>>> import numpy as np
>>> import numpy.linalg as la
>>> np.set_printoptions(precision=2, suppress=True, linewidth=100, sign=" ")
>>> def rnd(a):
...     return np.round(a, 2) + 0
... 
>>> E = np.load("case9.npy")
>>> rnd(E)
array([[ 0.78,  0.51, -0.36],
       [ 0.51, -0.18,  0.84],
       [-0.36,  0.84,  0.4 ]])
>>> ev, vecs = la.eigh(E)
>>> x = np.array([2, 0, 2])
>>> rnd(vecs * np.maximum(ev, 0) @ vecs.T)
array([[ 0.89,  0.25, -0.18],
       [ 0.25,  0.41,  0.42],
       [-0.18,  0.42,  0.7 ]])
>>> rnd(vecs * np.abs(ev) @ vecs.T)
array([[ 1.,  0.,  0.],
       [ 0.,  1.,  0.],
       [ 0.,  0.,  1.]])
>>> x = np.array([5, 3, 0])
>>> rnd(E.T @ (E @ x))
array([ 5.,  3.,  0.])
>>> rnd(la.norm(x)), rnd(la.norm(E @ x))
(np.float64(5.83), np.float64(5.83))
>>> rnd(la.inv(E))
array([[ 0.78,  0.51, -0.36],
       [ 0.51, -0.18,  0.84],
       [-0.36,  0.84,  0.4 ]])
>>> m1 = np.loadtxt("layer9.csv", delimiter=",")
>>> m1
array([[ 3.,  3.,  3.],
       [ 3.,  6.,  6.],
       [ 3.,  6.,  9.]])
>>> th = np.radians(120)
>>> r_ = np.eye(3)
>>> r_[0, 0] = r_[1, 1] = np.cos(th)
>>> r_[0, 1], r_[1, 0] = -np.sin(th), np.sin(th)
>>> rnd(r_)
array([[-0.5 , -0.87,  0.  ],
       [ 0.87, -0.5 ,  0.  ],
       [ 0.  ,  0.  ,  1.  ]])
>>> out = E @ r_.T
>>> np.allclose(la.norm(E, axis=1), la.norm(out, axis=1))
True
>>> rnd(out)
array([[-0.83,  0.43, -0.36],
       [-0.1 ,  0.53,  0.84],
       [-0.55, -0.73,  0.4 ]])
>>> F = np.array([[-6.68, 2.35, -6.51],
...     [-1.62, 2.67, 2.02],
...     [-1.14, 1.87, -1.15],
...     [-6.5, 2.23, -5.8],
...     [0.87, -0.97, 0.51],
...     [-0.67, 0.3, 0.46],
...     [-1.82, 3.05, 1.37],
...     [-0.55, 1.15, 1.65],
...     [-1.44, 1.49, -0.28],
...     [1.21, 2.67, 2.28],
...     [-5.95, 3.23, -6.42],
...     [-4.04, 5.83, -5.08],
...     [-5.89, 3.29, -6.87],
...     [-1.41, -0.41, 1.65],
...     [-5.12, 3.35, -6.71],
...     [-5.72, 3.03, -7.01],
...     [-1.91, 0.68, 0.87]])
>>> out = np.c_[F[:, :2] @ np.array([[-2, 3], [1, -3]]), np.array([-3, -1, -2, 1, 1, -1, -2, 0, -1, -1, 0, -3, -1, -2, 3, -1, 3])]
>>> rnd(out)
array([[ 15.71, -27.09,  -3.  ],
       [  5.91, -12.87,  -1.  ],
       [  4.15,  -9.03,  -2.  ],
       [ 15.23, -26.19,   1.  ],
       [ -2.71,   5.52,   1.  ],
       [  1.64,  -2.91,  -1.  ],
       [  6.69, -14.61,  -2.  ],
       [  2.25,  -5.1 ,   0.  ],
       [  4.37,  -8.79,  -1.  ],
       [  0.25,  -4.38,  -1.  ],
       [ 15.13, -27.54,   0.  ],
       [ 13.91, -29.61,  -3.  ],
       [ 15.07, -27.54,  -1.  ],
       [  2.41,  -3.  ,  -2.  ],
       [ 13.59, -25.41,   3.  ],
       [ 14.47, -26.25,  -1.  ],
       [  4.5 ,  -7.77,   3.  ]])
>>> la.matrix_rank(np.c_[F, out])
np.int64(4)
>>> rnd(la.lstsq(F, out[:, 0])[0])
array([-2.,  1.,  0.])
>>> rnd(la.norm(out - F @ la.lstsq(F, out)[0], axis=0))
array([ 0.  ,  0.  ,  6.64])
>>> la.matrix_rank(F)
np.int64(3)
>>> rnd(F.mean(axis=0))
array([-2.85,  2.11, -2.06])
>>> M = np.loadtxt("mat.csv", delimiter=",")
>>> rnd(M)
array([[ 0.2 ,  0.2 , -0.07,  0.34],
       [ 0.2 ,  0.2 , -0.07,  0.34],
       [-0.07, -0.07,  0.02, -0.11],
       [ 0.34,  0.34, -0.11,  0.57]])
>>> q, r_ = la.qr(F)
>>> np.allclose(r_.T @ r_, F.T @ F)
True
>>> rnd(q.T @ q)
array([[ 1.,  0.,  0.],
       [ 0.,  1.,  0.],
       [ 0.,  0.,  1.]])
>>> np.trace(q @ q.T)
np.float64(3.0)
>>> rnd(abs(r_[0, 0])), rnd(la.norm(F[:, 0]))
(np.float64(15.82), np.float64(15.82))
>>> rnd(r_)
array([[15.82, -8.86, 15.73],
       [ 0.  , -6.32, -1.43],
       [ 0.  ,  0.  ,  7.36]])
>>> q.shape, r_.shape
((17, 3), (3, 3))
>>> blk = np.stack([M, 5 * M, M[::-1]])
>>> (blk @ M.T).shape
(3, 4, 4)
>>> rnd(blk.sum(axis=0))
array([[ 1.57,  1.57, -0.52,  2.61],
       [ 1.16,  1.16, -0.39,  1.93],
       [-0.2 , -0.2 ,  0.07, -0.34],
       [ 2.25,  2.25, -0.75,  3.75]])
>>> np.allclose(M, M.T)
True
>>> np.trace(M)
np.float64(1.0)
>>> J = np.loadtxt("w.csv", delimiter=",")
>>> rnd(J)
array([[ 4.96,  5.59,  2.19, -6.27],
       [ 0.38,  3.92,  4.12, -8.21],
       [-7.32, -5.73, -0.37,  3.67],
       [-8.35, -3.3 ,  3.23, -2.97],
       [-7.81, -5.59,  0.18,  2.78],
       [-0.83,  3.29,  4.42, -8.31],
       [-4.44,  0.93,  4.76, -7.53],
       [-7.7 , -2.23,  3.9 , -4.54],
       [ 2.17, -2.5 , -4.64,  8.21],
       [-6.42, -5.78, -1.18,  4.89],
       [ 2.65,  4.91,  3.34, -7.6 ],
       [-2.86, -4.98, -3.25,  7.51],
       [ 3.17, -1.85, -4.74,  8.  ],
       [-5.43,  0.13,  4.68, -6.98],
       [-2.64,  2.2 ,  4.7 , -8.13],
       [-1.79,  2.74,  4.59, -8.26],
       [ 8.17,  5.4 , -0.71, -1.89],
       [ 8.48,  5.07, -1.33, -0.8 ],
       [-0.55, -4.  , -4.08,  8.19],
       [-0.51,  3.46,  4.35, -8.3 ],
       [-3.25, -5.12, -3.08,  7.33],
       [ 6.96,  1.34, -4.29,  5.6 ],
       [ 3.11, -1.89, -4.74,  8.02],
       [-2.26,  2.44,  4.66, -8.2 ]])
>>> G = np.cov(J, rowvar=False)
>>> rnd(np.corrcoef(J.T))
array([[ 1.  ,  0.64, -0.37,  0.1 ],
       [ 0.64,  1.  ,  0.48, -0.71],
       [-0.37,  0.48,  1.  , -0.96],
       [ 0.1 , -0.71, -0.96,  1.  ]])
>>> G.shape
(4, 4)
>>> np.argwhere(np.triu(np.abs(np.corrcoef(J.T)) > 0.8, 1))
array([[ 2,  3]])
>>> rnd(J.std(axis=0))
array([ 4.97,  3.89,  3.65,  6.67])
>>> np.argsort(-J.std(axis=0).round(6), kind="stable")
array([ 3,  0,  1,  2])
